$ python3 -q
>>> import numpy as np
>>> np.set_printoptions(precision=1, suppress=True, linewidth=120)
>>> def rnd(a):
...     return np.round(a, 1) + 0
... 
>>> arr = np.loadtxt("x.csv", delimiter=",")
>>> arr
array([[-6., -3.,  0., -3., -2., -3.],
       [ 3., -8., -2., -3., -1., -3.],
       [-2., -1., -9.,  2., -3.,  2.],
       [ 2.,  1., -1., -8., -2.,  3.],
       [-2., -2.,  2., -3., 19.,  1.],
       [ 3., -2., -3.,  3., -3., 17.]])
>>> f = np.array([-1, 2])
>>> np.polyval(f, arr[1])
array([-1., 10.,  4.,  5.,  3.,  5.])
>>> np.cross(arr[1, :3], arr[2, :3])
array([ 70.,  31., -19.])
>>> x0 = np.array([-2, 0, 3, 3, -3, 3])
>>> target = arr @ x0
>>> target
array([  0., -27.,  -2., -16., -53.,  54.])
>>> rnd(np.linalg.solve(arr, target + arr[:, 4]))
array([-2.,  0.,  3.,  3., -2.,  3.])
>>> B = np.linalg.inv(arr)
>>> rnd(np.linalg.inv(B))
array([[-6., -3.,  0., -3., -2., -3.],
       [ 3., -8., -2., -3., -1., -3.],
       [-2., -1., -9.,  2., -3.,  2.],
       [ 2.,  1., -1., -8., -2.,  3.],
       [-2., -2.,  2., -3., 19.,  1.],
       [ 3., -2., -3.,  3., -3., 17.]])
>>> rnd(np.linalg.slogdet(arr)[0])
np.float64(1.0)
>>> rnd(np.linalg.det(arr) * np.linalg.det(B))
np.float64(1.0)
>>> rnd(B)
array([[-0.1,  0.1,  0. ,  0. ,  0. ,  0. ],
       [-0.1, -0.1,  0. ,  0. ,  0. ,  0. ],
       [ 0. ,  0. , -0.1,  0. ,  0. ,  0. ],
       [ 0. ,  0. ,  0. , -0.1,  0. ,  0. ],
       [ 0. ,  0. ,  0. ,  0. ,  0. ,  0. ],
       [ 0. ,  0. ,  0. ,  0. ,  0. ,  0.1]])
>>> rnd(arr @ B)
array([[1., 0., 0., 0., 0., 0.],
       [0., 1., 0., 0., 0., 0.],
       [0., 0., 1., 0., 0., 0.],
       [0., 0., 0., 1., 0., 0.],
       [0., 0., 0., 0., 1., 0.],
       [0., 0., 0., 0., 0., 1.]])
>>> rnd(np.linalg.cond(arr))
np.float64(3.7)
